% python3 -q
>>> import numpy as np
>>> np.set_printoptions(precision=3, suppress=True, linewidth=200, floatmode="fixed")
>>> theta = np.deg2rad(36)
>>> data = np.eye(6)
>>> data[np.ix_([0, 1], [0, 1])] = [[np.cos(theta), -np.sin(theta)], [np.sin(theta), np.cos(theta)]]
>>> print(data)
[[ 0.809 -0.588  0.000  0.000  0.000  0.000]
 [ 0.588  0.809  0.000  0.000  0.000  0.000]
 [ 0.000  0.000  1.000  0.000  0.000  0.000]
 [ 0.000  0.000  0.000  1.000  0.000  0.000]
 [ 0.000  0.000  0.000  0.000  1.000  0.000]
 [ 0.000  0.000  0.000  0.000  0.000  1.000]]
>>> r0 = np.array([2, 3, 1, 1, 5, -5])
>>> M2 = data + np.outer(r0, np.eye(6)[3])
>>> print(np.linalg.matrix_rank(np.linalg.inv(M2) - np.linalg.inv(data), tol=1e-8))
1
>>> np.linalg.matrix_rank(M2 - data)
np.int64(1)
>>> np.linalg.norm(data, axis=0)
array([1.000, 1.000, 1.000, 1.000, 1.000, 1.000])
>>> data[:, 1] @ data[:, 2]
np.float64(0.0)
>>> np.linalg.svd(data, compute_uv=False)
array([1.000, 1.000, 1.000, 1.000, 1.000, 1.000])
>>> K = np.array([[-1, 0], [-3, -7], [4, -8], [-6, -3], [0, 1], [-1, -8]])
>>> K[2] = K[0]
>>> K
array([[-1,  0],
       [-3, -7],
       [-1,  0],
       [-6, -3],
       [ 0,  1],
       [-1, -8]])
>>> w1 = np.array([[0, -2, 0],
...     [2, 2, -1],
...     [-1, 2, 1],
...     [-1, -2, -1],
...     [-1, 0, 1],
...     [0, -2, -1]])
>>> coef = np.array([-4, -4, 0])
>>> hid = np.maximum(data @ w1 + coef, 0)
>>> print(hid)
[[0.000 0.000 0.588]
 [0.000 0.000 0.000]
 [0.000 0.000 1.000]
 [0.000 0.000 0.000]
 [0.000 0.000 1.000]
 [0.000 0.000 0.000]]
>>> cent = np.array([[2, -2, -2], [0, -2, -2], [-1, -1, -2]])
>>> hid @ cent
array([[-0.588, -0.588, -1.176],
       [ 0.000,  0.000,  0.000],
       [-1.000, -1.000, -2.000],
       [ 0.000,  0.000,  0.000],
       [-1.000, -1.000, -2.000],
       [ 0.000,  0.000,  0.000]])
>>> w1 @ cent
array([[ 0,  4,  4],
       [ 5, -7, -6],
       [-3, -3, -4],
       [-1,  7,  8],
       [-3,  1,  0],
       [ 1,  5,  6]])
>>> np.linalg.lstsq(hid[:-1].T, hid[-1])[2]
np.int32(1)
>>> hid @ np.linalg.pinv(hid) @ hid
array([[0.000, 0.000, 0.588],
       [0.000, 0.000, 0.000],
       [0.000, 0.000, 1.000],
       [0.000, 0.000, 0.000],
       [0.000, 0.000, 1.000],
       [0.000, 0.000, 0.000]])
>>> np.allclose(hid[:-1].T @ np.linalg.lstsq(hid[:-1].T, hid[-1])[0], hid[-1])
True
>>> print(np.unique(hid.round(6), axis=0).shape)
(3, 3)
>>> round(np.trace(np.linalg.pinv(hid) @ hid), 3)
np.float64(1.0)
>>> mat = np.array([[3.0, 1.0, 1.0, 1.0],
...     [1.0, 3.0, 1.0, 1.0],
...     [1.0, 1.0, 3.0, 1.0],
...     [1.0, 1.0, 1.0, 3.0]])
>>> evals, evecs = np.linalg.eigh(mat)
>>> (evals > 1e-8).sum(), (evals < -1e-8).sum()
(np.int64(4), np.int64(0))
>>> evecs @ np.diag(evals) @ evecs.T
array([[3.000, 1.000, 1.000, 1.000],
       [1.000, 3.000, 1.000, 1.000],
       [1.000, 1.000, 3.000, 1.000],
       [1.000, 1.000, 1.000, 3.000]])
>>> print(np.abs(evecs[:, -1]).round(6).argmax())
0
>>> np.round(evecs.T @ evecs, 3) + 0
array([[1.000, 0.000, 0.000, 0.000],
       [0.000, 1.000, 0.000, 0.000],
       [0.000, 0.000, 1.000, 0.000],
       [0.000, 0.000, 0.000, 1.000]])
>>> np.round(evecs.T @ mat @ evecs, 3) + 0
array([[2.000, 0.000, 0.000, 0.000],
       [0.000, 2.000, 0.000, 0.000],
       [0.000, 0.000, 2.000, 0.000],
       [0.000, 0.000, 0.000, 6.000]])
>>> np.round(evals.sum(), 3), np.trace(mat)
(np.float64(12.0), np.float64(12.0))
>>> hat = np.triu(np.array([[5, 3, 1, 5], [2, 4, 1, 0], [5, 1, 0, 3], [1, 2, 3, 1]]), 1) + np.eye(4)
>>> M2 = hat @ mat @ np.linalg.inv(hat)
>>> np.poly(M2)
array([  1.000, -12.000,  48.000, -80.000,  48.000])
>>> hat @ mat - mat @ hat
array([[ 9.000,  6.000,  7.000,  1.000],
       [ 1.000, -2.000, -1.000, -7.000],
       [ 3.000,  0.000,  1.000, -5.000],
       [ 0.000, -3.000, -2.000, -8.000]])
>>> np.trace(M2), np.trace(mat)
(np.float64(12.0), np.float64(12.0))
>>> print(np.linalg.matrix_rank(M2))
4
